% python3 -q
>>> import numpy as np
>>> np.set_printoptions(precision=2, suppress=True, linewidth=140, legacy="1.25")
>>> m1 = np.loadtxt("case8.csv", delimiter=",")
>>> m1.round(2) + 0
array([[ 0.1 , -0.14, -0.14,  0.1 ,  0.1 ,  0.02,  0.13, -0.11, -0.01],
       [-0.14,  0.21,  0.21, -0.14, -0.14, -0.03, -0.18,  0.16,  0.01],
       [-0.14,  0.21,  0.21, -0.14, -0.14, -0.03, -0.18,  0.16,  0.01],
       [ 0.1 , -0.14, -0.14,  0.1 ,  0.1 ,  0.02,  0.13, -0.11, -0.01],
       [ 0.1 , -0.14, -0.14,  0.1 ,  0.1 ,  0.02,  0.13, -0.11, -0.01],
       [ 0.02, -0.03, -0.03,  0.02,  0.02,  0.01,  0.03, -0.03,  0.  ],
       [ 0.13, -0.18, -0.18,  0.13,  0.13,  0.03,  0.16, -0.15, -0.01],
       [-0.11,  0.16,  0.16, -0.11, -0.11, -0.03, -0.15,  0.13,  0.01],
       [-0.01,  0.01,  0.01, -0.01, -0.01,  0.  , -0.01,  0.01,  0.  ]])
>>> round(float(np.trace(np.linalg.pinv(m1) @ m1)), 2)
1.0
>>> np.unique(m1.round(6), axis=0).shape
(6, 9)
>>> rk = np.linalg.matrix_rank(m1)
>>> rk
1
>>> ns = np.linalg.svd(m1)[2][rk:].T
>>> [int(np.linalg.matrix_rank(np.delete(m1, i, axis=0))) for i in range(9)]
[1, 1, 1, 1, 1, 1, 1, 1, 1]
>>> np.linalg.matrix_rank(m1.T @ m1), np.linalg.matrix_rank(m1 @ m1.T)
(1, 1)
>>> x0 = np.array([-3, 1, -3, 2, 3, 1, 1, -2, -3])
>>> round(float((x0 - m1 @ x0) @ (m1 @ x0)), 2)
0.0
>>> f, v = m1[0], m1[7]
>>> round(float(f @ f), 2)
0.1
>>> pr = (f @ v) / (f @ f) * f
>>> np.round(np.outer(f, v), 2) + 0
array([[-0.01,  0.02,  0.02, -0.01, -0.01,  0.  , -0.01,  0.01,  0.  ],
       [ 0.02, -0.02, -0.02,  0.02,  0.02,  0.  ,  0.02, -0.02,  0.  ],
       [ 0.02, -0.02, -0.02,  0.02,  0.02,  0.  ,  0.02, -0.02,  0.  ],
       [-0.01,  0.02,  0.02, -0.01, -0.01,  0.  , -0.01,  0.01,  0.  ],
       [-0.01,  0.02,  0.02, -0.01, -0.01,  0.  , -0.01,  0.01,  0.  ],
       [ 0.  ,  0.  ,  0.  ,  0.  ,  0.  ,  0.  ,  0.  ,  0.  ,  0.  ],
       [-0.01,  0.02,  0.02, -0.01, -0.01,  0.  , -0.02,  0.02,  0.  ],
       [ 0.01, -0.02, -0.02,  0.01,  0.01,  0.  ,  0.02, -0.01,  0.  ],
       [ 0.  ,  0.  ,  0.  ,  0.  ,  0.  ,  0.  ,  0.  ,  0.  ,  0.  ]])
>>> pr
array([-0.11,  0.16,  0.16, -0.11, -0.11, -0.03, -0.15,  0.13,  0.01])
>>> round(np.linalg.norm(f + v) ** 2 + np.linalg.norm(f - v) ** 2, 2)
0.45
>>> U, sv, VT = np.linalg.svd(m1)
>>> np.argmax(sv[:-1] / (sv[1:] + 1e-6)) + 1
1
>>> Y = U[:, :1] @ np.diag(sv[:1]) @ VT[:1]
>>> np.linalg.matrix_rank(m1, rtol=0.05)
1
>>> round(np.linalg.norm(m1 - Y, 2), 2), round(float(sv[1]), 2)
(0.0, 0.0)
>>> np.round(np.linalg.norm(m1 - Y) / np.linalg.norm(m1), 2)
0.0
>>> np.round(np.abs(m1 - Y).max(), 2)
0.0
>>> Y.round(2) + 0
array([[ 0.1 , -0.14, -0.14,  0.1 ,  0.1 ,  0.02,  0.13, -0.11, -0.01],
       [-0.14,  0.21,  0.21, -0.14, -0.14, -0.03, -0.18,  0.16,  0.01],
       [-0.14,  0.21,  0.21, -0.14, -0.14, -0.03, -0.18,  0.16,  0.01],
       [ 0.1 , -0.14, -0.14,  0.1 ,  0.1 ,  0.02,  0.13, -0.11, -0.01],
       [ 0.1 , -0.14, -0.14,  0.1 ,  0.1 ,  0.02,  0.13, -0.11, -0.01],
       [ 0.02, -0.03, -0.03,  0.02,  0.02,  0.01,  0.03, -0.03,  0.  ],
       [ 0.13, -0.18, -0.18,  0.13,  0.13,  0.03,  0.16, -0.15, -0.01],
       [-0.11,  0.16,  0.16, -0.11, -0.11, -0.03, -0.15,  0.13,  0.01],
       [-0.01,  0.01,  0.01, -0.01, -0.01,  0.  , -0.01,  0.01,  0.  ]])
>>> data = np.loadtxt("x.csv", delimiter=",")
>>> data
array([[ 2.02,  4.05,  5.06,  5.99,  6.  ,  1.93,  1.  ,  4.99,  8.96,  7.96],
       [ 2.06,  3.96,  4.98,  5.94,  6.07,  2.03,  1.05,  4.98,  9.05,  8.03],
       [ 1.98,  3.99,  5.04,  6.03,  6.06,  2.04,  1.06,  5.  ,  9.12,  7.99],
       [ 1.96,  3.98,  4.95,  6.01,  5.95,  1.97,  1.08,  4.97,  8.98,  7.97],
       [ 6.01,  3.97, -0.04,  5.97,  6.97,  6.06,  6.01,  7.04,  2.98,  2.08],
       [ 6.02,  4.01, -0.06,  5.94,  6.97,  6.05,  6.01,  7.02,  3.1 ,  2.  ],
       [ 6.1 ,  3.98,  0.03,  6.06,  7.04,  6.03,  6.04,  7.  ,  2.94,  2.  ],
       [ 6.02,  3.92,  0.01,  6.08,  6.99,  5.99,  5.94,  7.  ,  3.03,  1.95],
       [ 4.03,  5.05,  1.01,  2.94,  1.98,  7.98,  5.96,  0.07,  8.02,  7.01],
       [ 4.01,  5.  ,  1.07,  3.02,  1.96,  7.95,  5.98, -0.03,  7.99,  7.06],
       [ 3.9 ,  5.03,  0.88,  2.96,  1.96,  7.91,  6.03,  0.  ,  8.01,  7.  ],
       [ 3.98,  5.05,  0.94,  2.94,  1.87,  7.93,  6.03, -0.01,  7.92,  6.91]])
>>> U, sv = np.linalg.svd(data)
Traceback (most recent call last):
  File "<python-input-29>", line 1, in <module>
    U, sv = np.linalg.svd(data)
    ^^^^^
ValueError: too many values to unpack (expected 2)
>>> U, sv, VT = np.linalg.svd(data, full_matrices=False)
>>> np.round(sv / sv[0], 2) + 0
array([1.  , 0.34, 0.31, 0.  , 0.  , 0.  , 0.  , 0.  , 0.  , 0.  ])
>>> np.round(VT @ VT.T, 2) + 0
array([[1., 0., 0., 0., 0., 0., 0., 0., 0., 0.],
       [0., 1., 0., 0., 0., 0., 0., 0., 0., 0.],
       [0., 0., 1., 0., 0., 0., 0., 0., 0., 0.],
       [0., 0., 0., 1., 0., 0., 0., 0., 0., 0.],
       [0., 0., 0., 0., 1., 0., 0., 0., 0., 0.],
       [0., 0., 0., 0., 0., 1., 0., 0., 0., 0.],
       [0., 0., 0., 0., 0., 0., 1., 0., 0., 0.],
       [0., 0., 0., 0., 0., 0., 0., 1., 0., 0.],
       [0., 0., 0., 0., 0., 0., 0., 0., 1., 0.],
       [0., 0., 0., 0., 0., 0., 0., 0., 0., 1.]])
>>> np.cumsum(sv ** 2) / np.sum(sv ** 2)
array([0.83, 0.92, 1.  , 1.  , 1.  , 1.  , 1.  , 1.  , 1.  , 1.  ])
>>> U.shape, sv.shape, VT.shape
((12, 10), (10,), (10, 10))
>>> np.abs(U[:, 0]).round(6).argmax()
2
>>> np.allclose(U * sv @ VT, data)
True
>>> round(float(np.linalg.norm(data, 1)), 2), np.round(np.linalg.norm(data, np.inf), 2)
(80.1, 48.31)
>>> round(float(np.linalg.norm(data, 2)), 2)
52.37
>>> np.round(np.linalg.norm(data[10] - data[1]), 2)
11.55
>>> np.linalg.norm(data, axis=0)
array([15.01, 15.11, 10.2 , 17.98, 18.86, 20.34, 17.1 , 17.21, 24.85, 21.61])
>>> round(float(np.linalg.norm(data) ** 2 / np.linalg.norm(data, 2) ** 2), 2)
1.21
>>> round(float(data[10] @ data[1]), 2)
212.9
>>> np.linalg.matrix_rank(data, rtol=0.1)
3
>>> [round(float(x), 2) for x in np.linalg.svd(data, compute_uv=False)[:3]]
[52.37, 17.88, 16.15]
>>> f, v = data[7], data[0]
>>> round(float(f @ f), 2)
270.58
>>> round(float(f @ v), 2)
201.55
>>> pr = (f @ v) / (f @ f) * f
>>> v - pr
array([-2.46,  1.13,  5.05,  1.46,  0.79, -2.53, -3.42, -0.22,  6.7 ,  6.51])
>>> round(float(np.linalg.norm(f + v) ** 2 + np.linalg.norm(f - v) ** 2), 2)
1123.63
>>> np.linalg.matrix_rank(np.outer(f, v))
1
>>> Y = np.array([[0, 0],
...     [1, 1],
...     [2, 0],
...     [1, 1],
...     [1, 2],
...     [2, 1],
...     [1, 1],
...     [-1, -2],
...     [0, -2],
...     [1, -1]])
>>> np.vstack([data, Y.T]).shape
(14, 10)
>>> np.einsum("ij,ij->i", data, data)
array([291.23, 293.26, 295.63, 289.62, 271.72, 271.8 , 273.82, 270.58, 267.99, 267.83, 265.98, 264.09])
>>> np.linalg.matrix_rank(data @ Y)
2
>>> np.einsum("ij->j", data)
array([48.09, 51.99, 23.87, 59.88, 59.82, 63.87, 52.19, 48.03, 80.1 , 67.96])
>>> M = np.loadtxt("arr.csv", delimiter=",")
>>> M
array([[0., 0., 0., 0., 0., 0., 0., 0., 0., 0., 1.],
       [0., 0., 3., 0., 0., 0., 0., 0., 0., 0., 0.],
       [0., 0., 0., 0., 0., 0., 0., 1., 0., 0., 0.],
       [0., 0., 0., 5., 0., 0., 0., 0., 0., 0., 0.],
       [0., 0., 0., 0., 0., 0., 2., 0., 0., 0., 0.],
       [0., 1., 0., 0., 0., 0., 0., 0., 0., 0., 0.],
       [0., 0., 0., 0., 0., 0., 0., 0., 0., 3., 0.],
       [0., 0., 0., 0., 0., 0., 0., 0., 3., 0., 0.],
       [0., 0., 0., 0., 0., 1., 0., 0., 0., 0., 0.],
       [4., 0., 0., 0., 0., 0., 0., 0., 0., 0., 0.],
       [0., 0., 0., 0., 3., 0., 0., 0., 0., 0., 0.]])
>>> np.flatnonzero(np.linalg.matrix_power((M != 0) + (M.T != 0) + np.eye(11), 11)[0])
array([ 0,  4,  6,  9, 10])
>>> round(np.linalg.det(M), 2)
3240.0
>>> np.sort(np.linalg.eigvals(M).real)
array([-1.9 , -1.9 , -1.26, -1.26,  0.48,  0.48,  0.73,  0.73,  1.55,  2.35,  5.  ])
>>> (M != 0).astype(int)
array([[0, 0, 0, 0, 0, 0, 0, 0, 0, 0, 1],
       [0, 0, 1, 0, 0, 0, 0, 0, 0, 0, 0],
       [0, 0, 0, 0, 0, 0, 0, 1, 0, 0, 0],
       [0, 0, 0, 1, 0, 0, 0, 0, 0, 0, 0],
       [0, 0, 0, 0, 0, 0, 1, 0, 0, 0, 0],
       [0, 1, 0, 0, 0, 0, 0, 0, 0, 0, 0],
       [0, 0, 0, 0, 0, 0, 0, 0, 0, 1, 0],
       [0, 0, 0, 0, 0, 0, 0, 0, 1, 0, 0],
       [0, 0, 0, 0, 0, 1, 0, 0, 0, 0, 0],
       [1, 0, 0, 0, 0, 0, 0, 0, 0, 0, 0],
       [0, 0, 0, 0, 1, 0, 0, 0, 0, 0, 0]])
>>> M @ M
array([[ 0.,  0.,  0.,  0.,  3.,  0.,  0.,  0.,  0.,  0.,  0.],
       [ 0.,  0.,  0.,  0.,  0.,  0.,  0.,  3.,  0.,  0.,  0.],
       [ 0.,  0.,  0.,  0.,  0.,  0.,  0.,  0.,  3.,  0.,  0.],
       [ 0.,  0.,  0., 25.,  0.,  0.,  0.,  0.,  0.,  0.,  0.],
       [ 0.,  0.,  0.,  0.,  0.,  0.,  0.,  0.,  0.,  6.,  0.],
       [ 0.,  0.,  3.,  0.,  0.,  0.,  0.,  0.,  0.,  0.,  0.],
       [12.,  0.,  0.,  0.,  0.,  0.,  0.,  0.,  0.,  0.,  0.],
       [ 0.,  0.,  0.,  0.,  0.,  3.,  0.,  0.,  0.,  0.,  0.],
       [ 0.,  1.,  0.,  0.,  0.,  0.,  0.,  0.,  0.,  0.,  0.],
       [ 0.,  0.,  0.,  0.,  0.,  0.,  0.,  0.,  0.,  0.,  4.],
       [ 0.,  0.,  0.,  0.,  0.,  0.,  6.,  0.,  0.,  0.,  0.]])
>>> Y = M / np.sqrt((M ** 2).mean(axis=1, keepdims=True))
>>> np.linalg.matrix_rank(Y) == np.linalg.matrix_rank(M)
True
>>> np.linalg.norm(Y, axis=1)
array([3.32, 3.32, 3.32, 3.32, 3.32, 3.32, 3.32, 3.32, 3.32, 3.32, 3.32])
>>> np.linalg.matrix_rank(M - M.mean(axis=1, keepdims=True))
10
>>> Y[1]
array([0.  , 0.  , 3.32, 0.  , 0.  , 0.  , 0.  , 0.  , 0.  , 0.  , 0.  ])
>>> x0 = np.array([1, 1, 3, 0, 1, 0, 3, 3, 3, 3, 3])
>>> y = M @ x0
>>> y
array([3., 9., 3., 0., 6., 1., 9., 9., 0., 4., 3.])
>>> np.linalg.solve(M, y + M[:, 2])
array([1., 1., 4., 0., 1., 0., 3., 3., 3., 3., 3.])
>>> np.linalg.solve(M, y)
array([1., 1., 3., 0., 1., 0., 3., 3., 3., 3., 3.])
>>> np.linalg.solve(M, 5 * y)
array([ 5.,  5., 15.,  0.,  5.,  0., 15., 15., 15., 15., 15.])
>>> np.linalg.solve(M.T, M[4])
array([0., 0., 0., 0., 1., 0., 0., 0., 0., 0., 0.])
>>> W = np.array([[3, 9, 4, 4, 8, -7],
...     [-5, 7, -5, -4, -7, -7],
...     [9, -6, -4, 8, 0, 3],
...     [3, -7, 2, 9, 9, 2],
...     [-2, 3, 6, -3, -8, 8],
...     [8, 2, -2, -8, 4, -1],
...     [9, 1, -3, -2, 0, 8],
...     [9, 8, -9, -2, -3, 6],
...     [3, 5, 2, 0, 1, -1],
...     [3, 3, -3, -8, 2, 4],
...     [9, 8, 7, -7, 0, -5]])
>>> coef = np.array([3, -1, 1, -5, 1, 0])
>>> act = np.maximum(M @ W + coef, 0)
>>> (act > 0).mean(axis=0)
array([0.82, 0.82, 0.45, 0.27, 0.73, 0.55])
>>> np.linalg.matrix_rank(act)
6
>>> act
array([[12.,  7.,  8.,  0.,  1.,  0.],
       [30.,  0.,  0., 19.,  1.,  9.],
       [12.,  7.,  0.,  0.,  0.,  6.],
       [18.,  0., 11., 40., 46., 10.],
       [21.,  1.,  0.,  0.,  1., 16.],
       [ 0.,  6.,  0.,  0.,  0.,  0.],
       [12.,  8.,  0.,  0.,  7., 12.],
       [12., 14.,  7.,  0.,  4.,  0.],
       [11.,  1.,  0.,  0.,  5.,  0.],
       [15., 35., 17., 11., 33.,  0.],
       [ 0.,  8., 19.,  0.,  0., 24.]])
>>> (act > 0).astype(int)
array([[1, 1, 1, 0, 1, 0],
       [1, 0, 0, 1, 1, 1],
       [1, 1, 0, 0, 0, 1],
       [1, 0, 1, 1, 1, 1],
       [1, 1, 0, 0, 1, 1],
       [0, 1, 0, 0, 0, 0],
       [1, 1, 0, 0, 1, 1],
       [1, 1, 1, 0, 1, 0],
       [1, 1, 0, 0, 1, 0],
       [1, 1, 1, 1, 1, 0],
       [0, 1, 1, 0, 0, 1]])
>>> W2 = np.array([[3, -2, -3],
...     [1, -2, -2],
...     [-1, -1, -3],
...     [3, -2, 2],
...     [-3, 0, -2],
...     [2, -3, 0]])
>>> act @ W2
array([[  32.,  -46.,  -76.],
       [ 162., -125.,  -54.],
       [  55.,  -56.,  -50.],
       [  45., -157.,  -99.],
       [  93.,  -92.,  -67.],
       [   6.,  -12.,  -12.],
       [  47.,  -76.,  -66.],
       [  31.,  -59.,  -93.],
       [  19.,  -24.,  -45.],
       [  -3., -139., -210.],
       [  37., -107.,  -73.]])
>>> W @ W2
array([[-12, -15, -47],
       [ -8,  30,  22],
       [ 55, -27,  13],
       [  4, -18,  -1],
       [ 22, -26,  -8],
       [-10,   1, -46],
       [ 41, -37, -24],
       [ 59, -39, -14],
       [  7, -15, -27],
       [ -7,  -5, -26],
       [ -3, -12, -78]])
>>> (act @ W2).round(6).argmax(axis=1)
array([0, 0, 0, 0, 0, 0, 0, 0, 0, 0, 0])
